% ipython --no-banner

In [1]: import numpy as np

In [2]: import numpy.linalg as la

In [3]: np.set_printoptions(precision=2, suppress=True, linewidth=100, floatmode="fixed")

In [4]: feats = np.array([[0, -1, 0, 1], [2, 2, -2, -2], [0, 0, 0, -2], [0, 0, 4, 4]])

In [5]: feats
Out[5]: 
array([[ 0, -1,  0,  1],
       [ 2,  2, -2, -2],
       [ 0,  0,  0, -2],
       [ 0,  0,  4,  4]])

In [6]: Q, V = la.qr(feats[:, :2])[0], la.qr(feats[:, 2:])[0]

In [7]: sigma = la.svd(Q.T @ V, compute_uv=False)

In [8]: (sigma > 0.9).sum()
Out[8]: np.int64(0)

In [9]: A = np.loadtxt("block3.csv", delimiter=",")

In [10]: A
Out[10]: 
array([[ 1.00,  0.00,  0.00,  0.00,  0.00,  0.00,  0.00,  0.00,  0.00,  0.00],
       [ 0.00,  1.00,  0.00,  0.00,  0.00,  0.00,  0.00,  0.00,  0.00,  0.00],
       [ 0.00,  0.00,  1.00,  0.00,  0.00,  0.00,  0.00,  0.00,  0.00,  0.00],
       [ 0.00,  0.00,  0.00,  1.00,  0.00,  0.00,  0.00,  0.00,  0.00,  0.00],
       [ 0.00,  0.00,  0.00,  0.00,  1.00,  0.00,  0.00,  0.00,  0.00,  0.00],
       [ 0.00,  0.00,  0.00,  0.00,  0.00,  1.00,  0.00,  0.00,  0.00,  0.00],
       [ 0.00,  0.00,  0.00,  0.00,  0.00,  0.00,  1.00,  0.00,  0.00,  0.00],
       [ 0.00,  0.00,  0.00,  0.00,  0.00,  0.00,  0.00,  1.00,  0.00,  0.00],
       [ 0.00,  0.00,  0.00,  0.00,  0.00,  0.00,  0.00,  0.00,  0.81,  0.59],
       [ 0.00,  0.00,  0.00,  0.00,  0.00,  0.00,  0.00,  0.00, -0.59,  0.81]])

In [11]: round(float(np.trace(A)), 2)
Out[11]: 9.62

In [12]: round(float(la.det(A)), 2)
Out[12]: 1.0

In [13]: A @ A
Out[13]: 
array([[ 1.00,  0.00,  0.00,  0.00,  0.00,  0.00,  0.00,  0.00,  0.00,  0.00],
       [ 0.00,  1.00,  0.00,  0.00,  0.00,  0.00,  0.00,  0.00,  0.00,  0.00],
       [ 0.00,  0.00,  1.00,  0.00,  0.00,  0.00,  0.00,  0.00,  0.00,  0.00],
       [ 0.00,  0.00,  0.00,  1.00,  0.00,  0.00,  0.00,  0.00,  0.00,  0.00],
       [ 0.00,  0.00,  0.00,  0.00,  1.00,  0.00,  0.00,  0.00,  0.00,  0.00],
       [ 0.00,  0.00,  0.00,  0.00,  0.00,  1.00,  0.00,  0.00,  0.00,  0.00],
       [ 0.00,  0.00,  0.00,  0.00,  0.00,  0.00,  1.00,  0.00,  0.00,  0.00],
       [ 0.00,  0.00,  0.00,  0.00,  0.00,  0.00,  0.00,  1.00,  0.00,  0.00],
       [ 0.00,  0.00,  0.00,  0.00,  0.00,  0.00,  0.00,  0.00,  0.31,  0.95],
       [ 0.00,  0.00,  0.00,  0.00,  0.00,  0.00,  0.00,  0.00, -0.95,  0.31]])

In [14]: la.determinant(A)
AttributeError: module 'numpy.linalg' has no attribute 'determinant'


In [15]: round(float(np.abs(la.eigvals(A)).max()), 2)
Out[15]: 1.0

In [16]: la.matrix_power(A, 3)
Out[16]: 
array([[ 1.00,  0.00,  0.00,  0.00,  0.00,  0.00,  0.00,  0.00,  0.00,  0.00],
       [ 0.00,  1.00,  0.00,  0.00,  0.00,  0.00,  0.00,  0.00,  0.00,  0.00],
       [ 0.00,  0.00,  1.00,  0.00,  0.00,  0.00,  0.00,  0.00,  0.00,  0.00],
       [ 0.00,  0.00,  0.00,  1.00,  0.00,  0.00,  0.00,  0.00,  0.00,  0.00],
       [ 0.00,  0.00,  0.00,  0.00,  1.00,  0.00,  0.00,  0.00,  0.00,  0.00],
       [ 0.00,  0.00,  0.00,  0.00,  0.00,  1.00,  0.00,  0.00,  0.00,  0.00],
       [ 0.00,  0.00,  0.00,  0.00,  0.00,  0.00,  1.00,  0.00,  0.00,  0.00],
       [ 0.00,  0.00,  0.00,  0.00,  0.00,  0.00,  0.00,  1.00,  0.00,  0.00],
       [ 0.00,  0.00,  0.00,  0.00,  0.00,  0.00,  0.00,  0.00, -0.31,  0.95],
       [ 0.00,  0.00,  0.00,  0.00,  0.00,  0.00,  0.00,  0.00, -0.95, -0.31]])

In [17]: def softmax(z):
    ...:     e = np.exp(z - z.max(axis=-1, keepdims=True))
    ...:     return e / e.sum(axis=-1, keepdims=True)
    ...: 

In [18]: np.round(softmax(10 * A[2]), 2) + 0
Out[18]: array([0.00, 0.00, 1.00, 0.00, 0.00, 0.00, 0.00, 0.00, 0.00, 0.00])

In [19]: softmax(A).sum(axis=1)
Out[19]: array([1.00, 1.00, 1.00, 1.00, 1.00, 1.00, 1.00, 1.00, 1.00, 1.00])

In [20]: softmax(A[2])
Out[20]: array([0.09, 0.09, 0.23, 0.09, 0.09, 0.09, 0.09, 0.09, 0.09, 0.09])

In [21]: att = A @ A.T / np.sqrt(10)

In [22]: softmax(att)[2] @ A
Out[22]: array([0.10, 0.10, 0.13, 0.10, 0.10, 0.10, 0.10, 0.10, 0.02, 0.13])

In [23]: softmax(att + np.triu(np.full(att.shape, -np.inf), 1))
Out[23]: 
array([[1.00, 0.00, 0.00, 0.00, 0.00, 0.00, 0.00, 0.00, 0.00, 0.00],
       [0.42, 0.58, 0.00, 0.00, 0.00, 0.00, 0.00, 0.00, 0.00, 0.00],
       [0.30, 0.30, 0.41, 0.00, 0.00, 0.00, 0.00, 0.00, 0.00, 0.00],
       [0.23, 0.23, 0.23, 0.31, 0.00, 0.00, 0.00, 0.00, 0.00, 0.00],
       [0.19, 0.19, 0.19, 0.19, 0.26, 0.00, 0.00, 0.00, 0.00, 0.00],
       [0.16, 0.16, 0.16, 0.16, 0.16, 0.22, 0.00, 0.00, 0.00, 0.00],
       [0.14, 0.14, 0.14, 0.14, 0.14, 0.14, 0.19, 0.00, 0.00, 0.00],
       [0.12, 0.12, 0.12, 0.12, 0.12, 0.12, 0.12, 0.16, 0.00, 0.00],
       [0.11, 0.11, 0.11, 0.11, 0.11, 0.11, 0.11, 0.11, 0.15, 0.00],
       [0.10, 0.10, 0.10, 0.10, 0.10, 0.10, 0.10, 0.10, 0.10, 0.13]])

In [24]: softmax(att).round(6).argmax(axis=1)
Out[24]: array([0, 1, 2, 3, 4, 5, 6, 7, 8, 9])

In [25]: softmax(att)
Out[25]: 
array([[0.13, 0.10, 0.10, 0.10, 0.10, 0.10, 0.10, 0.10, 0.10, 0.10],
       [0.10, 0.13, 0.10, 0.10, 0.10, 0.10, 0.10, 0.10, 0.10, 0.10],
       [0.10, 0.10, 0.13, 0.10, 0.10, 0.10, 0.10, 0.10, 0.10, 0.10],
       [0.10, 0.10, 0.10, 0.13, 0.10, 0.10, 0.10, 0.10, 0.10, 0.10],
       [0.10, 0.10, 0.10, 0.10, 0.13, 0.10, 0.10, 0.10, 0.10, 0.10],
       [0.10, 0.10, 0.10, 0.10, 0.10, 0.13, 0.10, 0.10, 0.10, 0.10],
       [0.10, 0.10, 0.10, 0.10, 0.10, 0.10, 0.13, 0.10, 0.10, 0.10],
       [0.10, 0.10, 0.10, 0.10, 0.10, 0.10, 0.10, 0.13, 0.10, 0.10],
       [0.10, 0.10, 0.10, 0.10, 0.10, 0.10, 0.10, 0.10, 0.13, 0.10],
       [0.10, 0.10, 0.10, 0.10, 0.10, 0.10, 0.10, 0.10, 0.10, 0.13]])

In [26]: A2 = np.array([[-0.8, -0.3], [-0.3, -0.4], [-0.6, 0.0], [-0.5, -2.0]])

In [27]: Z = np.array([[-1.2, -0.5, -1.5, -0.6], [-0.7, 1.8, -0.1, 1.6]])

In [28]: X = A2 @ Z

In [29]: X.round(2) + 0
Out[29]: 
array([[ 1.17, -0.14,  1.23,  0.00],
       [ 0.64, -0.57,  0.49, -0.46],
       [ 0.72,  0.30,  0.90,  0.36],
       [ 2.00, -3.35,  0.95, -2.90]])

In [30]: r0 = np.array([4, -1, 1])

In [31]: np.polyval(r0, A[5])
Out[31]: array([1.00, 1.00, 1.00, 1.00, 1.00, 4.00, 1.00, 1.00, 1.00, 1.00])

In [32]: np.array([np.convolve(row, r0, "same") for row in A])
Out[32]: 
array([[-1.00,  1.00,  0.00,  0.00,  0.00,  0.00,  0.00,  0.00,  0.00,  0.00],
       [ 4.00, -1.00,  1.00,  0.00,  0.00,  0.00,  0.00,  0.00,  0.00,  0.00],
       [ 0.00,  4.00, -1.00,  1.00,  0.00,  0.00,  0.00,  0.00,  0.00,  0.00],
       [ 0.00,  0.00,  4.00, -1.00,  1.00,  0.00,  0.00,  0.00,  0.00,  0.00],
       [ 0.00,  0.00,  0.00,  4.00, -1.00,  1.00,  0.00,  0.00,  0.00,  0.00],
       [ 0.00,  0.00,  0.00,  0.00,  4.00, -1.00,  1.00,  0.00,  0.00,  0.00],
       [ 0.00,  0.00,  0.00,  0.00,  0.00,  4.00, -1.00,  1.00,  0.00,  0.00],
       [ 0.00,  0.00,  0.00,  0.00,  0.00,  0.00,  4.00, -1.00,  1.00,  0.00],
       [ 0.00,  0.00,  0.00,  0.00,  0.00,  0.00,  0.00,  3.24,  1.54,  0.22],
       [ 0.00,  0.00,  0.00,  0.00,  0.00,  0.00,  0.00, -2.35,  3.82, -1.40]])

In [33]: r0, v = A[0], A[2]

In [34]: r0 @ v
Out[34]: np.float64(0.0)

In [35]: r0 @ r0
Out[35]: np.float64(1.0)

In [36]: p = (r0 @ v) / (r0 @ r0) * r0

In [37]: la.matrix_rank(np.outer(r0, v))
Out[37]: np.int64(1)

In [38]: np.outer(r0, v)
Out[38]: 
array([[0.00, 0.00, 1.00, 0.00, 0.00, 0.00, 0.00, 0.00, 0.00, 0.00],
       [0.00, 0.00, 0.00, 0.00, 0.00, 0.00, 0.00, 0.00, 0.00, 0.00],
       [0.00, 0.00, 0.00, 0.00, 0.00, 0.00, 0.00, 0.00, 0.00, 0.00],
       [0.00, 0.00, 0.00, 0.00, 0.00, 0.00, 0.00, 0.00, 0.00, 0.00],
       [0.00, 0.00, 0.00, 0.00, 0.00, 0.00, 0.00, 0.00, 0.00, 0.00],
       [0.00, 0.00, 0.00, 0.00, 0.00, 0.00, 0.00, 0.00, 0.00, 0.00],
       [0.00, 0.00, 0.00, 0.00, 0.00, 0.00, 0.00, 0.00, 0.00, 0.00],
       [0.00, 0.00, 0.00, 0.00, 0.00, 0.00, 0.00, 0.00, 0.00, 0.00],
       [0.00, 0.00, 0.00, 0.00, 0.00, 0.00, 0.00, 0.00, 0.00, 0.00],
       [0.00, 0.00, 0.00, 0.00, 0.00, 0.00, 0.00, 0.00, 0.00, 0.00]])

In [39]: np.round(la.norm(r0 + v) ** 2 + la.norm(r0 - v) ** 2, 2)
Out[39]: np.float64(4.0)

In [40]: v - p
Out[40]: array([0.00, 0.00, 1.00, 0.00, 0.00, 0.00, 0.00, 0.00, 0.00, 0.00])

In [41]: x = np.array([0, -2, 1, 2, 0, 2, 0, 0, -1, 0])

In [42]: round(la.det(A), 2)
Out[42]: np.float64(1.0)

In [43]: np.abs(la.eigvals(A))
Out[43]: array([1.00, 1.00, 1.00, 1.00, 1.00, 1.00, 1.00, 1.00, 1.00, 1.00])

In [44]: la.inv(A)
Out[44]: 
array([[ 1.00,  0.00,  0.00,  0.00,  0.00,  0.00,  0.00,  0.00,  0.00,  0.00],
       [ 0.00,  1.00,  0.00,  0.00,  0.00,  0.00,  0.00,  0.00,  0.00,  0.00],
       [ 0.00,  0.00,  1.00,  0.00,  0.00,  0.00,  0.00,  0.00,  0.00,  0.00],
       [ 0.00,  0.00,  0.00,  1.00,  0.00,  0.00,  0.00,  0.00,  0.00,  0.00],
       [ 0.00,  0.00,  0.00,  0.00,  1.00,  0.00,  0.00,  0.00,  0.00,  0.00],
       [ 0.00,  0.00,  0.00,  0.00,  0.00,  1.00,  0.00,  0.00,  0.00,  0.00],
       [ 0.00,  0.00,  0.00,  0.00,  0.00,  0.00,  1.00,  0.00,  0.00,  0.00],
       [ 0.00,  0.00,  0.00,  0.00,  0.00,  0.00,  0.00,  1.00,  0.00,  0.00],
       [ 0.00,  0.00,  0.00,  0.00,  0.00,  0.00,  0.00,  0.00,  0.81, -0.59],
       [ 0.00,  0.00,  0.00,  0.00,  0.00,  0.00,  0.00,  0.00,  0.59,  0.81]])

In [45]: np.round(A.T @ (A @ x), 2) + 0
Out[45]: array([ 0.00, -2.00,  1.00,  2.00,  0.00,  2.00,  0.00,  0.00, -1.00,  0.00])

In [46]: round(float(la.norm(x)), 2), np.round(la.norm(A @ x), 2)
Out[46]: (3.74, np.float64(3.74))

In [47]: [p for p in range(1, 25) if np.allclose(la.matrix_power(A, p), np.eye(10))]
Out[47]: [10, 20]

In [48]: A2 = np.array([[2, 2, 0, 1], [1, 2, 0, 0], [2, 1, 0, 2], [2, 0, 0, 2]])

In [49]: m1 = A2 + A2.T

In [50]: m1
Out[50]: 
array([[4, 3, 2, 3],
       [3, 4, 1, 0],
       [2, 1, 0, 2],
       [3, 0, 2, 4]])

In [51]: round(la.eigvals(m1).sum().real, 2)
Out[51]: np.float64(12.0)

In [52]: round(float(la.det(2 * m1)), 2), round(la.det(m1), 2)
Out[52]: (144.0, np.float64(9.0))

In [53]: np.poly(m1)
Out[53]: array([  1.00, -12.00,  21.00,  44.00,   9.00])

In [54]: rng = np.random.default_rng(922)

In [55]: W0 = (rng.random((10, 10)) < 0.3) + np.eye(10)

In [56]: W0 /= W0.sum(axis=1, keepdims=True)

In [57]: W0
Out[57]: 
array([[0.14, 0.14, 0.00, 0.00, 0.00, 0.14, 0.14, 0.14, 0.14, 0.14],
       [0.00, 0.40, 0.00, 0.00, 0.00, 0.20, 0.00, 0.20, 0.00, 0.20],
       [0.00, 0.00, 0.33, 0.33, 0.00, 0.00, 0.00, 0.33, 0.00, 0.00],
       [0.00, 0.00, 0.00, 0.50, 0.00, 0.00, 0.00, 0.00, 0.00, 0.50],
       [0.17, 0.17, 0.00, 0.17, 0.17, 0.00, 0.00, 0.17, 0.00, 0.17],
       [0.00, 0.00, 0.25, 0.00, 0.00, 0.25, 0.25, 0.00, 0.25, 0.00],
       [0.20, 0.00, 0.20, 0.20, 0.00, 0.00, 0.40, 0.00, 0.00, 0.00],
       [0.00, 0.33, 0.00, 0.33, 0.00, 0.00, 0.00, 0.33, 0.00, 0.00],
       [0.00, 0.00, 0.00, 0.00, 0.33, 0.00, 0.00, 0.00, 0.67, 0.00],
       [0.33, 0.00, 0.00, 0.00, 0.33, 0.00, 0.00, 0.00, 0.00, 0.33]])

In [58]: la.lstsq(W0[:-1].T, W0[-1])[2]
Out[58]: np.int32(9)

In [59]: np.unique(W0.round(6), axis=0).shape
Out[59]: (10, 10)

In [60]: round(np.trace(la.pinv(W0) @ W0), 2)
Out[60]: np.float64(9.0)

In [61]: np.abs(np.diag(la.qr(W0)[1])) > 1e-9
Out[61]: array([ True,  True,  True,  True,  True,  True,  True,  True,  True, False])

In [62]: rank = la.matrix_rank(W0)

In [63]: rank
Out[63]: np.int64(9)

In [64]: N = la.svd(W0)[2][rank:].T

In [65]: [int(la.matrix_rank(W0[:, :j + 1])) for j in range(10)]
Out[65]: [1, 2, 3, 4, 5, 6, 7, 8, 9, 9]

In [66]: [int(la.matrix_rank(np.delete(W0, i, axis=0))) for i in range(10)]
Out[66]: [8, 8, 8, 8, 9, 8, 8, 9, 8, 9]

In [67]: np.round(W0 @ N, 2) + 0
Out[67]: 
array([[0.00],
       [0.00],
       [0.00],
       [0.00],
       [0.00],
       [0.00],
       [0.00],
       [0.00],
       [0.00],
       [0.00]])

In [68]: N.shape
Out[68]: (10, 1)

In [69]: la.matrix_rank(W0.T @ W0), la.matrix_rank(W0 @ W0.T)
Out[69]: (np.int64(9), np.int64(9))

In [70]: [int(la.matrix_rank(W0[:i])) for i in range(1, len(W0) + 1)]
Out[70]: [1, 2, 3, 4, 5, 6, 7, 8, 9, 9]

In [71]: U, sigma = la.svd(W0)
ValueError: too many values to unpack (expected 2)


In [72]: U, sigma, vt = la.svd(W0, full_matrices=False)

In [73]: np.abs(vt[0])
Out[73]: array([0.22, 0.33, 0.20, 0.57, 0.19, 0.13, 0.17, 0.39, 0.18, 0.46])

In [74]: sigma.round(2) + 0
Out[74]: array([1.06, 0.82, 0.67, 0.61, 0.53, 0.42, 0.29, 0.13, 0.06, 0.00])

In [75]: np.round(vt @ vt.T, 2) + 0
Out[75]: 
array([[1.00, 0.00, 0.00, 0.00, 0.00, 0.00, 0.00, 0.00, 0.00, 0.00],
       [0.00, 1.00, 0.00, 0.00, 0.00, 0.00, 0.00, 0.00, 0.00, 0.00],
       [0.00, 0.00, 1.00, 0.00, 0.00, 0.00, 0.00, 0.00, 0.00, 0.00],
       [0.00, 0.00, 0.00, 1.00, 0.00, 0.00, 0.00, 0.00, 0.00, 0.00],
       [0.00, 0.00, 0.00, 0.00, 1.00, 0.00, 0.00, 0.00, 0.00, 0.00],
       [0.00, 0.00, 0.00, 0.00, 0.00, 1.00, 0.00, 0.00, 0.00, 0.00],
       [0.00, 0.00, 0.00, 0.00, 0.00, 0.00, 1.00, 0.00, 0.00, 0.00],
       [0.00, 0.00, 0.00, 0.00, 0.00, 0.00, 0.00, 1.00, 0.00, 0.00],
       [0.00, 0.00, 0.00, 0.00, 0.00, 0.00, 0.00, 0.00, 1.00, 0.00],
       [0.00, 0.00, 0.00, 0.00, 0.00, 0.00, 0.00, 0.00, 0.00, 1.00]])

In [76]: np.round(sigma / sigma[0], 2) + 0
Out[76]: array([1.00, 0.77, 0.63, 0.57, 0.50, 0.39, 0.28, 0.12, 0.05, 0.00])
